In [1]: import numpy as np

In [2]: import numpy.linalg as la

In [3]: np.set_printoptions(suppress=True, linewidth=100)

In [4]: m1 = np.load("mat.npy")

In [5]: m1
Out[5]: 
array([[-59,   3,  -2],
       [ -2,  40,   2],
       [ -3,   1,  19]])

In [6]: round(la.det(2 * m1), 4), round(la.det(m1), 4)
Out[6]: (np.float64(-358896.0), np.float64(-44862.0))

In [7]: np.round(np.poly(m1), 4)
Out[7]: array([    1.,     0., -2723., 44862.])

In [8]: round(float(la.det(m1.T)), 4)
Out[8]: -44862.0

In [9]: np.einsum("ii->", m1)
Out[9]: np.int64(0)

In [10]: round(float(la.eigvals(m1).sum().real), 4)
Out[10]: 0.0

In [11]: other = m1[0, 0] * m1[1:] - np.outer(m1[1:, 0], m1[0])

In [12]: other
Out[12]: 
array([[    0, -2354,  -122],
       [    0,   -50, -1127]])

In [13]: la.matrix_rank(other), la.matrix_rank(m1)
Out[13]: (np.int64(2), np.int64(3))

In [14]: x = np.array([0, 3, 1])

In [15]: h = np.maximum(m1 @ x, 0)

In [16]: np.flatnonzero(h > 1e-9)
Out[16]: array([0, 1, 2])

In [17]: h
Out[17]: array([  7, 122,  22])

In [18]: Q, evecs = la.qr(m1[:, :2])[0], la.qr(m1[:, 2:])[0]

In [19]: sig = la.svd(Q.T @ evecs, compute_uv=False)

In [20]: np.round(np.degrees(np.arccos(sig.clip(0, 1))), 4)
Out[20]: array([82.1551])

In [21]: round(la.norm(Q @ Q.T - evecs @ evecs.T, 2), 4)
Out[21]: np.float64(1.0)

In [22]: K = np.cumsum(np.array([[-1, 2, 1, 2],
    ...:     [-3, -3, -2, 2],
    ...:     [2, 3, -3, 0],
    ...:     [-3, -1, -2, 0],
    ...:     [-3, 1, -1, -3],
    ...:     [0, 3, 1, -3],
    ...:     [2, -2, 1, 2],
    ...:     [3, 0, -3, 2],
    ...:     [3, 1, -3, -1],
    ...:     [3, -2, 1, 3],
    ...:     [0, 0, 2, 2],
    ...:     [3, 1, -2, 2],
    ...:     [-2, 2, 1, 2],
    ...:     [2, -2, -1, -3],
    ...:     [2, -2, 1, 1],
    ...:     [-2, -3, 1, -2],
    ...:     [-1, -1, 3, -1],
    ...:     [2, -3, 0, 1],
    ...:     [-2, 1, -3, 2],
    ...:     [3, 2, 2, -3],
    ...:     [-1, 0, 1, 3],
    ...:     [1, 3, 1, -2],
    ...:     [3, -2, -3, 0],
    ...:     [-1, 2, 3, 1],
    ...:     [3, -1, -1, -3],
    ...:     [2, 2, -1, -3],
    ...:     [3, -3, 3, 1]]), axis=0)

In [23]: K
Out[23]: 
array([[ -1,   2,   1,   2],
       [ -4,  -1,  -1,   4],
       [ -2,   2,  -4,   4],
       [ -5,   1,  -6,   4],
       [ -8,   2,  -7,   1],
       [ -8,   5,  -6,  -2],
       [ -6,   3,  -5,   0],
       [ -3,   3,  -8,   2],
       [  0,   4, -11,   1],
       [  3,   2, -10,   4],
       [  3,   2,  -8,   6],
       [  6,   3, -10,   8],
       [  4,   5,  -9,  10],
       [  6,   3, -10,   7],
       [  8,   1,  -9,   8],
       [  6,  -2,  -8,   6],
       [  5,  -3,  -5,   5],
       [  7,  -6,  -5,   6],
       [  5,  -5,  -8,   8],
       [  8,  -3,  -6,   5],
       [  7,  -3,  -5,   8],
       [  8,   0,  -4,   6],
       [ 11,  -2,  -7,   6],
       [ 10,   0,  -4,   7],
       [ 13,  -1,  -5,   4],
       [ 15,   1,  -6,   1],
       [ 18,  -2,  -3,   2]])

In [24]: rng = np.random.default_rng(2361)

In [25]: other = m1 + rng.integers(-2, 3, (3, 2)) @ rng.integers(-2, 3, (2, 3))

In [26]: other
Out[26]: 
array([[-61,   3,  -3],
       [  0,  40,   3],
       [-11,   1,  15]])

In [27]: la.matrix_rank(other - m1, tol=1e-8)
Out[27]: np.int64(1)

In [28]: np.round(la.svd(other - m1, compute_uv=False), 4) + 0
Out[28]: array([9.4868, 0.    , 0.    ])

In [29]: Xs = K - K.mean(axis=0)

In [30]: evecs = la.svd(Xs)[2][:2]

In [31]: other = Xs - Xs @ evecs.T @ evecs

In [32]: np.round(np.diag(evecs.T @ evecs), 4)
Out[32]: array([0.905 , 0.2434, 0.6612, 0.1904])

In [33]: np.round(np.cov(Xs @ evecs.T, rowvar=False), 4) + 0
Out[33]: 
array([[51.2771,  0.    ],
       [ 0.    , 10.3807]])

In [34]: np.round(other.std(axis=0), 4)
Out[34]: array([0.8099, 1.9325, 1.031 , 2.1592])

In [35]: la.norm(other, axis=1).round(6).argmax()
Out[35]: np.int64(25)

In [36]: d = la.norm(K[:, None] - K[None], axis=-1)

In [37]: d.mean(axis=1).argmax()
Out[37]: np.int64(26)

In [38]: np.unravel_index(d.round(6).argmax(), d.shape)
Out[38]: (np.int64(5), np.int64(26))

In [39]: (d + 1e9 * np.eye(27)).round(6).argmin(axis=1)
Out[39]: 
array([ 1,  2,  3,  2,  6,  6,  4,  3,  7, 10,  9, 13, 11, 11, 11, 19, 19, 19, 15, 15, 19, 23, 19,
       21, 22, 24, 25])

In [40]: d.shape
Out[40]: (27, 27)

In [41]: basis = K[[14, 7]].astype(float)

In [42]: for _ in range(5):
    ...:     z = la.norm(K[:, None] - basis, axis=-1).argmin(axis=1)
    ...:     basis = np.array([K[z == j].mean(axis=0) for j in range(2)])
    ...: 

In [43]: z
Out[43]: array([1, 1, 1, 1, 1, 1, 1, 1, 1, 0, 0, 0, 0, 0, 0, 0, 0, 0, 0, 0, 0, 0, 0, 0, 0, 0, 0])

In [44]: basis.round(4)
Out[44]: 
array([[ 7.9444, -0.5556, -6.7778,  5.9444],
       [-4.1111,  2.3333, -5.2222,  1.7778]])

In [45]: np.round(basis[1] - basis[0], 4)
Out[45]: array([-12.0556,   2.8889,   1.5556,  -4.1667])

In [46]: Uu, sig, Vh = la.svd(K, full_matrices=False)

In [47]: Uu.shape, sig.shape, Vh.shape
Out[47]: ((27, 4), (4,), (4, 4))

In [48]: round(np.sqrt((sig ** 2).sum()), 4), round(float(la.norm(K)), 4)
Out[48]: (np.float64(62.57), 62.57)

In [49]: np.allclose(Uu * sig @ Vh, K)
Out[49]: True

In [50]: np.round(sig / sig[0], 4)
Out[50]: array([1.    , 0.5723, 0.2656, 0.178 ])

In [51]: np.round(np.abs(Vh[0]), 4)
Out[51]: array([0.6644, 0.0292, 0.5707, 0.4817])

In [52]: np.round(Uu.T @ K @ Vh.T, 4) + 0
Out[52]: 
array([[52.3285,  0.    ,  0.    ,  0.    ],
       [ 0.    , 29.9472,  0.    ,  0.    ],
       [ 0.    ,  0.    , 13.8975,  0.    ],
       [ 0.    ,  0.    ,  0.    ,  9.3137]])

In [53]: feats = np.loadtxt("case15.csv", delimiter=",")

In [54]: feats
Out[54]: 
array([[4., 3., 4., 1.],
       [3., 4., 3., 4.],
       [4., 3., 4., 3.],
       [1., 4., 3., 4.]])

In [55]: vals, evecs = la.eigh(feats)

In [56]: x = np.array([1, -2, 2, -3])

In [57]: x @ feats @ x
Out[57]: np.float64(58.0)

In [58]: np.round(evecs * np.abs(vals) @ evecs.T, 4)
Out[58]: 
array([[4.6113, 2.4698, 3.4698, 1.6113],
       [2.4698, 4.4598, 3.4598, 3.4698],
       [3.4698, 3.4598, 4.4598, 2.4698],
       [1.6113, 3.4698, 2.4698, 4.6113]])

In [59]: np.abs(feats).sum(axis=1).max(), round(float(np.abs(vals).max()), 4)
Out[59]: (np.float64(14.0), 13.0711)

In [60]: np.round(la.eigvalsh(feats[1:, 1:]), 4) + 0
Out[60]: array([ 0.    ,  1.3096, 10.6904])

In [61]: np.round(evecs * np.maximum(vals, 0) @ evecs.T, 4)
Out[61]: 
array([[4.3056, 2.7349, 3.7349, 1.3056],
       [2.7349, 4.2299, 3.2299, 3.7349],
       [3.7349, 3.2299, 4.2299, 2.7349],
       [1.3056, 3.7349, 2.7349, 4.3056]])

In [62]: np.round(x @ feats @ x / (x @ x), 4), round(float(vals[0]), 4), np.round(vals[-1], 4)
Out[62]: (np.float64(3.2222), -1.0711, np.float64(13.0711))
